In [1]: import numpy as np

In [2]: import numpy.linalg as la

In [3]: np.set_printoptions(precision=1, suppress=True, linewidth=160)

In [4]: feats = np.load("layer9.npy")

In [5]: feats
Out[5]: 
array([[ 2,  0,  2,  1,  0],
       [ 2,  1,  2,  1,  0],
       [ 0,  0,  5,  0,  0],
       [ 4,  0,  0,  3,  3],
       [ 0,  0, 11,  0,  3],
       [ 0,  0,  5,  0,  5],
       [ 4,  0,  0,  3,  3],
       [ 2,  0,  2,  1,  0],
       [ 8,  3,  0,  7,  0],
       [ 0,  0, 11,  0,  0],
       [ 0,  0,  5,  0,  0],
       [ 6,  3,  0,  5,  0],
       [ 2,  1,  2,  1,  0],
       [ 4,  1,  0,  3,  0],
       [ 0,  0,  8,  0,  4],
       [ 4,  1,  0,  3,  0],
       [ 0,  0, 14,  0,  2],
       [ 0,  0,  8,  0,  4],
       [ 4,  1,  0,  3,  0],
       [ 0,  0, 11,  0,  0],
       [ 2,  0,  2,  1,  0],
       [ 0,  0, 11,  0,  3],
       [ 0,  0,  8,  0,  0],
       [ 0,  0,  5,  0,  1]])

In [6]: gram = np.cov(feats, rowvar=False)

In [7]: print(np.polyfit(feats[:, 2], feats[:, 4], 1))
[0.1 0.6]

In [8]: print(np.argwhere(np.triu(np.abs(np.corrcoef(feats.T)) > 0.8, 1)))
[[0 1]
 [0 3]
 [1 3]]

In [9]: np.round(la.eigvalsh(gram)[::-1], 1) + 0
Out[9]: array([26.9,  3.2,  2.5,  0.2,  0. ])

In [10]: gram
Out[10]: 
array([[ 5.2,  1.6, -8.1,  4.2, -1.2],
       [ 1.6,  0.8, -2.1,  1.4, -0.6],
       [-8.1, -2.1, 20.4, -6.1,  2.5],
       [ 4.2,  1.4, -6.1,  3.5, -0.8],
       [-1.2, -0.6,  2.5, -0.8,  2.8]])

In [11]: Q, V = la.qr(feats[:, :1])[0], la.qr(feats[:, 1:])[0]

In [12]: sig = la.svd(Q.T @ V, compute_uv=False)

In [13]: (sig > 0.9).sum()
Out[13]: np.int64(1)

In [14]: np.degrees(np.arccos(sig.clip(0, 1)))
Out[14]: array([7.5])

In [15]: sig
Out[15]: array([1.])

In [16]: r0 = np.array([3, 1, 3])

In [17]: rng = np.random.default_rng(195)

In [18]: J = np.outer(rng.normal(size=28), r0) + 0.3 * rng.normal(size=(28, 3))

In [19]: J
Out[19]: 
array([[ 1.4,  0.9,  1.4],
       [ 3.2,  1.5,  2.8],
       [-0.2, -0.2,  0.5],
       [-3.9, -1.2, -3.6],
       [ 1.9,  1.2,  2.7],
       [ 1.2, -0.2,  0.7],
       [ 1.3,  0.2,  1.1],
       [-1.1, -0.7, -1.3],
       [-0.3,  0.2, -0.5],
       [ 2.2,  0.8,  2. ],
       [-0.1,  0.3, -0.1],
       [ 2.3,  0.4,  2. ],
       [ 6.6,  2.4,  6.7],
       [-2.9, -1.2, -2.7],
       [-2.3, -0.9, -2.1],
       [-2.4, -0.6, -3.1],
       [-1.9, -0.5, -1.8],
       [ 2.7,  1.1,  2.9],
       [-0.5, -0.5, -0.6],
       [-1.5,  0.1, -1.4],
       [-4.6, -1.6, -4.8],
       [ 1.3,  0.3,  1.1],
       [ 1.5,  0.7,  2. ],
       [ 3.8,  1.3,  3.6],
       [-0.3, -0.3, -0.5],
       [-2.1, -0.7, -1.5],
       [ 5.3,  2.3,  5.2],
       [ 3.9,  1.3,  4.2]])

In [20]: D = la.norm(J[:, None] - J[None], axis=-1)

In [21]: D.mean(axis=1).argmax()
Out[21]: np.int64(12)

In [22]: print(la.norm(J - J.mean(axis=0), axis=1))
[1.4 3.7 0.8 6.3 2.8 0.9 1.  2.7 1.3 2.3 0.9 2.3 8.9 4.9 4.  4.8 3.5 3.3 1.7 2.8 7.6 1.  1.8 4.6 1.4 3.4 7.  5.1]

In [23]: la.matrix_rank(D ** 2)
Out[23]: np.int64(5)

In [24]: gram = np.cov(J, rowvar=False)

In [25]: la.eigvalsh(gram)[::-1]
Out[25]: array([15.9,  0.1,  0.1])

In [26]: round(np.corrcoef(J[:, 2], J[:, 0])[0, 1], 1)
Out[26]: np.float64(1.0)

In [27]: gram
Out[27]: 
array([[7.5, 2.7, 7.5],
       [2.7, 1.1, 2.7],
       [7.5, 2.7, 7.5]])

In [28]: print(gram.shape)
(3, 3)

In [29]: print(np.argwhere(np.triu(np.abs(np.corrcoef(J.T)) > 0.8, 1)))
[[0 1]
 [0 2]
 [1 2]]

In [30]: np.round(np.polyfit(J[:, 2], J[:, 0], 1), 1) + 0
Out[30]: array([1., 0.])

In [31]: Q, _ = la.qr(np.array([[-1.2], [0.3], [0.3], [0.4], [-1.2]]))

In [32]: X = Q @ Q.T

In [33]: X.round(1) + 0
Out[33]: 
array([[ 0.4, -0.1, -0.1, -0.1,  0.4],
       [-0.1,  0. ,  0. ,  0. , -0.1],
       [-0.1,  0. ,  0. ,  0. , -0.1],
       [-0.1,  0. ,  0. ,  0. , -0.1],
       [ 0.4, -0.1, -0.1, -0.1,  0.4]])

In [34]: Uu, sig, VT = la.svd(X)

In [35]: V = VT[:(sig > 1e-8).sum()]

In [36]: vec = X[4] + 3 * X[2] + rng.integers(2) * np.eye(5)[3]

In [37]: print(vec.round(1) + 0)
[0.1 0.  0.  1.  0.1]

In [38]: la.matrix_rank(np.vstack([X, vec]))
Out[38]: np.int64(2)

In [39]: np.round(np.diag(V.T @ V), 1) + 0
Out[39]: array([0.4, 0. , 0. , 0. , 0.4])

In [40]: round(float(la.norm(vec - V.T @ V @ vec)), 1)
Out[40]: 1.0

In [41]: np.allclose(V.T @ V @ vec, vec)
Out[41]: False

In [42]: out = np.array([[0, 0, 0], [1, 2, 0], [2, 0, 0], [1, 2, 2], [0, 2, 2]])

In [43]: np.einsum("ij->j", X)
Out[43]: array([ 0.5, -0.1, -0.1, -0.2,  0.5])

In [44]: la.matrix_rank(np.vstack([X, out.T]))
Out[44]: np.int64(4)

In [45]: np.vstack([X, out.T]).shape
Out[45]: (8, 5)

In [46]: out.T @ X.T
Out[46]: 
array([[-0.5,  0.1,  0.1,  0.2, -0.5],
       [ 0.4, -0.1, -0.1, -0.1,  0.4],
       [ 0.6, -0.1, -0.1, -0.2,  0.6]])

In [47]: np.round(np.einsum("ij,ij->i", X, X), 1) + 0
Out[47]: array([0.4, 0. , 0. , 0. , 0.4])

In [48]: M = np.loadtxt("data.csv", delimiter=",")

In [49]: M.round(1) + 0
Out[49]: 
array([[ 0.4,  0.1,  0.3, -0.1,  0.1, -0.3],
       [ 0.1,  0. ,  0.1,  0. ,  0. , -0.1],
       [ 0.3,  0.1,  0.2, -0.1,  0. , -0.3],
       [-0.1,  0. , -0.1,  0. ,  0. ,  0.1],
       [ 0.1,  0. ,  0. ,  0. ,  0. ,  0. ],
       [-0.3, -0.1, -0.3,  0.1,  0. ,  0.3]])

In [50]: M.sum(axis=1)
Out[50]: array([ 0.4,  0.1,  0.3, -0.1,  0.1, -0.4])

In [51]: print(np.unravel_index(np.abs(M).argmax(), M.shape))
(np.int64(0), np.int64(0))

In [52]: M.sum(axis=0)
Out[52]: array([ 0.4,  0.1,  0.3, -0.1,  0.1, -0.4])

In [53]: la.rank(M)
Traceback (most recent call last):
  Cell In[53], line 1
    la.rank(M)
AttributeError: module 'numpy.linalg' has no attribute 'rank'


In [54]: np.round(M - M[0], 1) + 0
Out[54]: 
array([[ 0. ,  0. ,  0. ,  0. ,  0. ,  0. ],
       [-0.3, -0.1, -0.2,  0.1,  0. ,  0.2],
       [-0.1,  0. , -0.1,  0. ,  0. ,  0.1],
       [-0.5, -0.1, -0.4,  0.1, -0.1,  0.4],
       [-0.3, -0.1, -0.3,  0.1,  0. ,  0.3],
       [-0.7, -0.2, -0.6,  0.2, -0.1,  0.6]])

In [55]: la.matrix_rank(M)
Out[55]: np.int64(1)

In [56]: print(round(np.abs(M).max(), 1))
0.4

In [57]: M.shape
Out[57]: (6, 6)

In [58]: print(np.count_nonzero(M))
36

In [59]: Uu, sig, VT = la.svd(M)

In [60]: np.argmax(sig[:-1] / (sig[1:] + 1e-6)) + 1
Out[60]: np.int64(1)

In [61]: out = Uu[:, :1] @ np.diag(sig[:1]) @ VT[:1]

In [62]: round(la.norm(M - out) / la.norm(M), 1)
Out[62]: np.float64(0.0)

In [63]: round(float(la.norm(M - out, 2)), 1), round(sig[1], 1)
Out[63]: (0.0, np.float64(0.0))

In [64]: np.round(np.abs(M - out).max(), 1)
Out[64]: np.float64(0.0)

In [65]: print(out.round(1) + 0)
[[ 0.4  0.1  0.3 -0.1  0.1 -0.3]
 [ 0.1  0.   0.1  0.   0.  -0.1]
 [ 0.3  0.1  0.2 -0.1  0.  -0.3]
 [-0.1  0.  -0.1  0.   0.   0.1]
 [ 0.1  0.   0.   0.   0.   0. ]
 [-0.3 -0.1 -0.3  0.1  0.   0.3]]

In [66]: la.matrix_rank(out)
Out[66]: np.int64(1)

In [67]: np.round(la.matrix_power(M, 4), 1) + 0
Out[67]: 
array([[ 0.4,  0.1,  0.3, -0.1,  0.1, -0.3],
       [ 0.1,  0. ,  0.1,  0. ,  0. , -0.1],
       [ 0.3,  0.1,  0.2, -0.1,  0. , -0.3],
       [-0.1,  0. , -0.1,  0. ,  0. ,  0.1],
       [ 0.1,  0. ,  0. ,  0. ,  0. ,  0. ],
       [-0.3, -0.1, -0.3,  0.1,  0. ,  0.3]])

In [68]: np.round(M @ M, 1) + 0
Out[68]: 
array([[ 0.4,  0.1,  0.3, -0.1,  0.1, -0.3],
       [ 0.1,  0. ,  0.1,  0. ,  0. , -0.1],
       [ 0.3,  0.1,  0.2, -0.1,  0. , -0.3],
       [-0.1,  0. , -0.1,  0. ,  0. ,  0.1],
       [ 0.1,  0. ,  0. ,  0. ,  0. ,  0. ],
       [-0.3, -0.1, -0.3,  0.1,  0. ,  0.3]])

In [69]: print(np.round(np.sort(np.abs(la.eigvals(M))), 1) + 0)
[0. 0. 0. 0. 0. 1.]

In [70]: print(np.round((M + M.T) / 2, 1) + 0)
[[ 0.4  0.1  0.3 -0.1  0.1 -0.3]
 [ 0.1  0.   0.1  0.   0.  -0.1]
 [ 0.3  0.1  0.2 -0.1  0.  -0.3]
 [-0.1  0.  -0.1  0.   0.   0.1]
 [ 0.1  0.   0.   0.   0.   0. ]
 [-0.3 -0.1 -0.3  0.1  0.   0.3]]

In [71]: round(np.trace(M), 1)
Out[71]: np.float64(1.0)

In [72]: np.allclose(M, M.T)
Out[72]: True
